$ python3 -q
>>> import numpy as np
>>> np.set_printoptions(precision=2, suppress=True, linewidth=140)
>>> E = np.load("data.npy")
>>> E
array([[-0.92,  0.38,  0.08],
       [-0.39, -0.92, -0.08],
       [ 0.05, -0.1 ,  0.99]])
>>> E.sum(axis=1)
array([-0.45, -1.38,  0.94])
>>> E[:, 3]
Traceback (most recent call last):
  File "<python-input-5>", line 1, in <module>
    E[:, 3]
    ~^^^^^^
IndexError: index 3 is out of bounds for axis 1 with size 3
>>> np.linalg.matrix_rank(E)
np.int64(3)
>>> round(np.linalg.norm(E), 2)
np.float64(1.73)
>>> mat = np.load("m.npy")
>>> mat
array([[ 2.,  1., -2.],
       [ 0.,  0.,  1.],
       [ 0.,  1.,  2.]])
>>> theta = np.radians(80)
>>> R = np.eye(3)
>>> R[2, 2] = R[1, 1] = np.cos(theta)
>>> R[2, 1], R[1, 2] = -np.sin(theta), np.sin(theta)
>>> R
array([[ 1.  ,  0.  ,  0.  ],
       [ 0.  ,  0.17,  0.98],
       [ 0.  , -0.98,  0.17]])
>>> M2 = mat @ R.T
>>> np.allclose(np.linalg.norm(mat, axis=1), np.linalg.norm(M2, axis=1))
True
>>> M2
array([[ 2.  , -1.8 , -1.33],
       [ 0.  ,  0.98,  0.17],
       [ 0.  ,  2.14, -0.64]])
>>> np.allclose(mat @ mat.T, M2 @ M2.T)
True
>>> round(np.linalg.det(R), 2), round(np.trace(R), 2)
(np.float64(1.0), np.float64(1.35))
>>> np.linalg.svd(mat, compute_uv=False), np.linalg.svd(M2, compute_uv=False)
(array([3.36, 1.89, 0.31]), array([3.36, 1.89, 0.31]))
>>> x0 = np.array([-3, 2, 0])
>>> (M2 @ x0).argmax()
np.int64(2)
>>> np.einsum("ij,j->i", M2, x0)
array([-9.59,  1.97,  4.29])
>>> M2 @ x0
array([-9.59,  1.97,  4.29])
>>> w, evecs = np.linalg.eig(mat)
>>> np.sort(np.linalg.eigvals(mat @ mat))
array([0.17, 4.  , 5.83])
>>> mat @ evecs[:, 0] - w[0] * evecs[:, 0]
array([0., 0., 0.])
>>> round(float(np.prod(w)), 2)
-2.0
>>> np.sort(np.linalg.eigvals(np.linalg.inv(mat)))
array([-2.41,  0.41,  0.5 ])
>>> cent = 10 * np.array([[0.4, -0.5, 0.2], [0.0, 2.6, -0.9]])
>>> rng = np.random.default_rng(71)
>>> labels = rng.integers(0, 2, 12)
>>> feats = cent[labels] + rng.normal(size=(12, 3))
>>> feats
array([[ 0.35, 24.58, -9.57],
       [ 3.69, -4.26,  2.05],
       [ 3.61, -4.62,  2.33],
       [-1.14, 26.54, -9.42],
       [ 0.21, 26.46, -9.96],
       [ 1.21, 24.99, -8.14],
       [ 4.64, -5.17,  3.22],
       [-0.62, 24.64, -8.98],
       [-0.94, 25.93, -8.73],
       [ 5.52, -5.23,  2.1 ],
       [ 4.66, -4.21,  1.88],
       [ 4.91, -6.  ,  1.47]])
>>> x0 = np.array([0, 1, 2])
>>> a = np.maximum(feats @ x0, 0)
>>> np.maximum(feats @ (3 * x0), 0)
array([16.32,  0.  ,  0.09, 23.08, 19.63, 26.13,  3.8 , 20.04, 25.39,  0.  ,  0.  ,  0.  ])
>>> np.maximum(feats @ x0, 0) - np.maximum(-feats @ x0, 0)
array([ 5.44, -0.17,  0.03,  7.69,  6.54,  8.71,  1.27,  6.68,  8.46, -1.02, -0.44, -3.05])
>>> a
array([5.44, 0.  , 0.03, 7.69, 6.54, 8.71, 1.27, 6.68, 8.46, 0.  , 0.  , 0.  ])
>>> np.flatnonzero(a > 1e-9)
array([0, 2, 3, 4, 5, 6, 7, 8])
>>> feats * (a > 1e-9)[:, None]
array([[ 0.35, 24.58, -9.57],
       [ 0.  , -0.  ,  0.  ],
       [ 3.61, -4.62,  2.33],
       [-1.14, 26.54, -9.42],
       [ 0.21, 26.46, -9.96],
       [ 1.21, 24.99, -8.14],
       [ 4.64, -5.17,  3.22],
       [-0.62, 24.64, -8.98],
       [-0.94, 25.93, -8.73],
       [ 0.  , -0.  ,  0.  ],
       [ 0.  , -0.  ,  0.  ],
       [ 0.  , -0.  ,  0.  ]])
>>> round(np.linalg.norm(feats, 1), 2), round(float(np.linalg.norm(feats, np.inf)), 2)
(np.float64(182.63), 37.11)
>>> np.linalg.norm(feats, axis=0)
array([11.34, 63.72, 23.08])
>>> round(float(np.linalg.norm(feats, 2)), 2)
67.78
>>> np.linalg.norm(feats, axis=1).argmax()
np.int64(4)
>>> np.linalg.norm(feats, axis=1)
array([26.38,  6.  ,  6.31, 28.19, 28.27, 26.31,  7.66, 26.23, 27.37,  7.89,  6.55,  7.89])
>>> np.round(feats[8] @ feats[11], 2)
np.float64(-173.04)
>>> round(float(np.linalg.norm(feats, "nuc")), 2)
80.78
>>> P = feats @ np.linalg.solve(feats.T @ feats, feats.T)
>>> P @ feats[:, 2]
array([-9.57,  2.05,  2.33, -9.42, -9.96, -8.14,  3.22, -8.98, -8.73,  2.1 ,  1.88,  1.47])
>>> np.allclose(P @ P, P)
True
>>> x0 = np.array([2, 2, 1])
>>> y = feats @ x0
>>> b, lr = np.zeros(3), 1 / np.linalg.norm(feats, 2) ** 2
>>> for i in range(10):
...     b -= lr * feats.T @ (feats @ b - y)
...     if i % 2 == 0: print(i, round(np.linalg.norm(feats @ b - y), 2))
... 
0 23.67
2 22.44
4 21.28
6 20.18
8 19.13
>>> round(np.linalg.cond(feats), 2)
np.float64(35.27)
>>> b
array([ 0.46,  1.41, -0.45])
>>> blk = np.stack([feats, 3 * feats, feats[::-1]])
>>> np.einsum("bij,cij->bc", blk, blk)
array([[ 4721.13, 14163.4 ,  2581.53],
       [14163.4 , 42490.21,  7744.58],
       [ 2581.53,  7744.58,  4721.13]])
>>> blk.shape
(3, 12, 3)
>>> np.linalg.matrix_rank(blk)
array([3, 3, 3])
>>> m1 = np.load("a.npy")
>>> m1
array([[ 0, -3,  0,  0],
       [ 0,  1,  0, -3],
       [ 2,  0,  0,  0],
       [ 0,  0,  0,  0]])
>>> blk = np.stack([m1, -1 * m1, m1[::-1]])
>>> (blk @ m1.T).shape
(3, 4, 4)
>>> blk.sum(axis=0)
array([[ 0,  0,  0,  0],
       [ 2,  0,  0,  0],
       [ 0,  1,  0, -3],
       [ 0, -3,  0,  0]])
>>> np.linalg.matrix_rank(blk)
array([3, 3, 3])
>>> U, sv, vt = np.linalg.svd(m1)
>>> evecs = vt[:(sv > 1e-8).sum()]
>>> x0 = m1[3] + 3 * m1[2] + rng.integers(2) * np.eye(4)[1]
>>> x0
array([6., 1., 0., 0.])
>>> np.diag(evecs.T @ evecs)
array([1., 1., 0., 1.])
>>> np.linalg.eigvals(m1)
array([0., 0., 1., 0.])
>>> np.kron(np.eye(2, dtype=int), m1)
array([[ 0, -3,  0,  0,  0,  0,  0,  0],
       [ 0,  1,  0, -3,  0,  0,  0,  0],
       [ 2,  0,  0,  0,  0,  0,  0,  0],
       [ 0,  0,  0,  0,  0,  0,  0,  0],
       [ 0,  0,  0,  0,  0, -3,  0,  0],
       [ 0,  0,  0,  0,  0,  1,  0, -3],
       [ 0,  0,  0,  0,  2,  0,  0,  0],
       [ 0,  0,  0,  0,  0,  0,  0,  0]])
>>> round(float(np.linalg.eigvals(m1).sum().real), 2)
1.0
>>> np.round(np.linalg.det(2 * m1), 2), np.round(np.linalg.det(m1), 2)
(np.float64(0.0), np.float64(0.0))
>>> np.einsum("ii->", m1)
np.int64(1)
>>> np.linalg.lstsq(m1[:-1].T, m1[-1])[2]
np.int32(3)
>>> try:
...     np.linalg.inv(m1)
... except np.linalg.LinAlgError as e:
...     print(e)
... 
Singular matrix
>>> np.round(m1 @ np.linalg.pinv(m1) @ m1, 2) + 0
array([[ 0., -3.,  0.,  0.],
       [ 0.,  1.,  0., -3.],
       [ 2.,  0.,  0.,  0.],
       [ 0.,  0.,  0.,  0.]])
>>> rank = np.linalg.matrix_rank(m1)
>>> rank
np.int64(3)
>>> N = np.linalg.svd(m1)[2][rank:].T
>>> [int(np.linalg.matrix_rank(m1[:, :j + 1])) for j in range(4)]
[1, 2, 2, 3]
>>> np.allclose(m1 @ N, 0)
True
>>> [int(np.linalg.matrix_rank(np.delete(m1, i, axis=0))) for i in range(4)]
[2, 2, 2, 3]
>>> m1 @ N
array([[0.],
       [0.],
       [0.],
       [0.]])
>>> N.shape
(4, 1)
>>> K = np.load("w.npy")
>>> K
array([[1, 1, 0, 1],
       [0, 3, 3, 1],
       [0, 0, 3, 0],
       [0, 1, 1, 2]])
>>> U, sv, vt = np.linalg.svd(m1)
>>> np.argmax(sv[:-1] / (sv[1:] + 1e-6)) + 1
np.int64(3)
>>> M2 = U[:, :3] @ np.diag(sv[:3]) @ vt[:3]
>>> round(float(np.linalg.norm(m1 - M2) / np.linalg.norm(m1)), 2)
0.0
>>> q, R = np.linalg.qr(K)
>>> np.trace(q @ q.T)
np.float64(4.0)
>>> q.shape, R.shape
((4, 4), (4, 4))
>>> np.round(q @ R, 2) + 0
array([[1., 1., 0., 1.],
       [0., 3., 3., 1.],
       [0., 0., 3., 0.],
       [0., 1., 1., 2.]])
>>> np.round(q.T @ q, 2) + 0
array([[1., 0., 0., 0.],
       [0., 1., 0., 0.],
       [0., 0., 1., 0.],
       [0., 0., 0., 1.]])
>>> x0 = np.array([-3, 7, 8, -1])
>>> K @ np.eye(4)[1]
array([1., 3., 0., 1.])
>>> K * x0
array([[-3,  7,  0, -1],
       [ 0, 21, 24, -1],
       [ 0,  0, 24,  0],
       [ 0,  7,  8, -2]])
>>> K @ np.ones(4)
array([3., 7., 3., 4.])
>>> M2 = K[0, 0] * K[1:] - np.outer(K[1:, 0], K[0])
>>> M2
array([[0, 3, 3, 1],
       [0, 0, 3, 0],
       [0, 1, 1, 2]])
>>> K[:, 0] / K[0, 0]
array([1., 0., 0., 0.])
>>> theta = np.radians(135)
>>> R = np.eye(4)
>>> R[0, 0] = R[2, 2] = np.cos(theta)
>>> R[0, 2], R[2, 0] = -np.sin(theta), np.sin(theta)
>>> R
array([[-0.71,  0.  , -0.71,  0.  ],
       [ 0.  ,  1.  ,  0.  ,  0.  ],
       [ 0.71,  0.  , -0.71,  0.  ],
       [ 0.  ,  0.  ,  0.  ,  1.  ]])
>>> M2 = m1 @ R.T
>>> np.allclose(m1 @ m1.T, M2 @ M2.T)
True
>>> M2
array([[ 0.  , -3.  ,  0.  ,  0.  ],
       [ 0.  ,  1.  ,  0.  , -3.  ],
       [-1.41,  0.  ,  1.41,  0.  ],
       [ 0.  ,  0.  ,  0.  ,  0.  ]])
>>> np.linalg.svd(m1, compute_uv=False), np.linalg.svd(M2, compute_uv=False)
(array([3.54, 2.54, 2.  , 0.  ]), array([3.54, 2.54, 2.  , 0.  ]))
